% ipython --no-banner

In [1]: import numpy as np

In [2]: np.set_printoptions(precision=1, suppress=True, linewidth=200, sign=" ")

In [3]: def rnd(a):
   ...:     return np.round(a, 1) + 0
   ...: 

In [4]: X = np.load("run16.npy")

In [5]: X
Out[5]: 
array([[ -8.7,  29.8,  -5.2],
       [-17.3, -24.5,   3.9],
       [ 18.5, -35. ,   3.3],
       [ -5.5,   0.8,   9.5],
       [ 15. ,  24. ,  27.7],
       [-12.7,  45.2,  -7.4],
       [ -6.7,  -0.4,  -0.5],
       [-21.3,  -7.1,  14. ],
       [-14. , -18.2,  27.2],
       [  9.2, -16.5,  -3.4],
       [ 21.7, -14.4, -17.8],
       [ 18.9,  -3.6,   3.1],
       [  3.1, -10.8,  -1.3]])

In [6]: cov = np.cov(X, rowvar=False)

In [7]: cov.shape
Out[7]: (3, 3)

In [8]: rnd(np.linalg.eigvalsh(cov)[::-1])
Out[8]: array([ 537.6,  243. ,  138.3])

In [9]: np.argwhere(np.triu(np.abs(np.corrcoef(X.T)) > 0.8, 1))
Out[9]: array([], shape=(0, 2), dtype=int64)

In [10]: C = X[[10, 11]].astype(float)

In [11]: for _ in range(4):
    ...:     lab = np.linalg.norm(X[:, None] - C, axis=-1).argmin(axis=1)
    ...:     C = np.array([X[lab == j].mean(axis=0) for j in range(2)])
    ...: 

In [12]: lab
Out[12]: array([ 1,  1,  0,  1,  1,  1,  1,  1,  1,  0,  0,  0,  0])

In [13]: rnd(C[1] - C[0])
Out[13]: array([-23.2,  22.3,  11.9])

In [14]: hat = X @ np.linalg.solve(X.T @ X, X.T)

In [15]: np.allclose(hat @ hat, hat)
Out[15]: True

In [16]: rnd(np.diag(hat))
Out[16]: array([ 0.2,  0.3,  0.3,  0. ,  0.7,  0.4,  0. ,  0.2,  0.4,  0.1,  0.3,  0.2,  0. ])

In [17]: np.linalg.matrix_rank(np.eye(13) - hat)
Out[17]: np.int64(10)

In [18]: rnd(hat @ X[:, 0])
Out[18]: array([ -8.7, -17.3,  18.5,  -5.5,  15. , -12.7,  -6.7, -21.3, -14. ,   9.2,  21.7,  18.9,   3.1])

In [19]: vec = np.array([-2, -2, 0])

In [20]: h = np.maximum(X @ vec, 0)

In [21]: rnd(X.T @ h)
Out[21]: array([-2912. , -5183.9,  2994.4])

In [22]: X * (h > 1e-9)[:, None]
Out[22]: 
array([[ -0. ,   0. ,  -0. ],
       [-17.3, -24.5,   3.9],
       [ 18.5, -35. ,   3.3],
       [ -5.5,   0.8,   9.5],
       [  0. ,   0. ,   0. ],
       [ -0. ,   0. ,  -0. ],
       [ -6.7,  -0.4,  -0.5],
       [-21.3,  -7.1,  14. ],
       [-14. , -18.2,  27.2],
       [  9.2, -16.5,  -3.4],
       [  0. ,  -0. ,  -0. ],
       [  0. ,  -0. ,   0. ],
       [  3.1, -10.8,  -1.3]])

In [23]: rnd(h)
Out[23]: array([  0. ,  83.6,  33. ,   9.4,   0. ,   0. ,  14.2,  56.8,  64.4,  14.6,   0. ,   0. ,  15.4])

In [24]: np.flatnonzero(h > 1e-9)
Out[24]: array([  1,   2,   3,   6,   7,   8,   9,  12])

In [25]: vec = np.array([-8, 3, -9])

In [26]: rhs = X @ vec

In [27]: rnd(np.linalg.pinv(X) @ X)
Out[27]: 
array([[ 1.,  0.,  0.],
       [ 0.,  1.,  0.],
       [ 0.,  0.,  1.]])

In [28]: rnd(np.linalg.solve(X.T @ X, X.T @ rhs))
Out[28]: array([-8.,  3., -9.])

In [29]: rnd(rhs)
Out[29]: array([ 205.8,   29.8, -282.7,  -39.1, -297.3,  303.8,   56.9,   23.1, -187.4,  -92.5,  -56.6, -189.9,  -45.5])

In [30]: rnd(np.linalg.lstsq(X, rhs)[0])
Out[30]: array([-8.,  3., -9.])

In [31]: rng = np.random.default_rng(317)

In [32]: rhs = rhs + 0.3 * rng.normal(size=13)

In [33]: rnd(rhs)
Out[33]: array([ 205.6,   29.6, -282.3,  -38.9, -297.2,  304.2,   57.4,   22.7, -187.4,  -92.5,  -57. , -189.6,  -45.7])

In [34]: b, *_ = np.linalg.lstsq(X, rhs)

In [35]: rnd(X.T @ (rhs - X @ b))
Out[35]: array([ 0.,  0.,  0.])

In [36]: rnd(b)
Out[36]: array([-8.,  3., -9.])

In [37]: rnd(np.linalg.norm(rhs - X @ b))
Out[37]: np.float64(1.0)

In [38]: mat = np.array([[6, 4, 2, -7], [-7, 6, 4, 2], [2, -7, 6, 4], [4, 2, -7, 6]])

In [39]: np.trace(mat)
Out[39]: np.int64(24)

In [40]: np.allclose(mat @ mat.T, mat.T @ mat)
Out[40]: True

In [41]: rnd(np.abs(np.linalg.eigvals(mat)).max())
Out[41]: np.float64(11.7)

In [42]: (mat - mat.T) / 2
Out[42]: 
array([[ 0. ,  5.5,  0. , -5.5],
       [-5.5,  0. ,  5.5,  0. ],
       [ 0. , -5.5,  0. ,  5.5],
       [ 5.5,  0. , -5.5,  0. ]])

In [43]: np.linalg.matrix_power(mat, 3)
Out[43]: 
array([[-330, -703, 1058,  100],
       [ 100, -330, -703, 1058],
       [1058,  100, -330, -703],
       [-703, 1058,  100, -330]])

In [44]: rnd(np.linalg.det(mat))
Out[44]: np.float64(7535.0)

In [45]: M2 = np.array([[4, 1, 3], [3, 0, 3]])

In [46]: C = np.kron(M2, mat)

In [47]: rnd(np.linalg.norm(C, 2)), rnd(np.linalg.norm(M2, 2) * np.linalg.norm(mat, 2))
Out[47]: (np.float64(77.1), np.float64(77.1))

In [48]: C.shape
Out[48]: (8, 12)

In [49]: np.linalg.matrix_rank(C)
Out[49]: np.int64(8)

In [50]: mat @ (-1.0) ** np.arange(4)
Out[50]: array([ 11., -11.,  11., -11.])

In [51]: (mat @ mat)[0]
Out[51]: array([-16,  20,  89, -68])

In [52]: A = np.array([[-2, -5, -3, -3], [1, 3, -1, 1], [0, 3, -2, 3], [0, -4, -1, -3]])

In [53]: A[:, 1] = 4 * A[:, 3]

In [54]: A
Out[54]: 
array([[ -2, -12,  -3,  -3],
       [  1,   4,  -1,   1],
       [  0,  12,  -2,   3],
       [  0, -12,  -1,  -3]])

In [55]: M2 = np.array([[1, 2, 1], [1, 2, 2], [2, 3, 0], [0, 2, 0]])

In [56]: np.einsum("ik,kj->ji", A, M2)
Out[56]: 
array([[-20,   3,   8, -14],
       [-43,   9,  24, -33],
       [-26,   9,  24, -24]])

In [57]: np.linalg.matrix_rank(np.vstack([A, M2.T]))
Out[57]: np.int64(4)

In [58]: A @ M2
Out[58]: 
array([[-20, -43, -26],
       [  3,   9,   9],
       [  8,  24,  24],
       [-14, -33, -24]])

In [59]: np.linalg.matrix_rank(A @ M2)
Out[59]: np.int64(2)

In [60]: Uu, sig, vt = np.linalg.svd(A, full_matrices=False)

In [61]: rnd(np.sqrt((sig ** 2).sum())), rnd(np.linalg.norm(A))
Out[61]: (np.float64(22.3), np.float64(22.3))

In [62]: rnd(np.cumsum(sig ** 2) / np.sum(sig ** 2))
Out[62]: array([ 1.,  1.,  1.,  1.])

In [63]: r0 = np.array([1, -3])

In [64]: np.correlate(A[2], A[3], "full")
Out[64]: array([   0,  -36,   -6, -151,   21,  -36,    0])

In [65]: np.array([np.convolve(row, r0, "same") for row in A])
Out[65]: 
array([[ -2,  -6,  33,   6],
       [  1,   1, -13,   4],
       [  0,  12, -38,   9],
       [  0, -12,  35,   0]])

In [66]: np.polyval(r0, A[2])
Out[66]: array([-3,  9, -5,  0])

In [67]: np.convolve(A[2], r0)
Out[67]: array([  0,  12, -38,   9,  -9])

In [68]: np.cross(A[2, :3], A[3, :3])
Out[68]: array([-36,   0,   0])
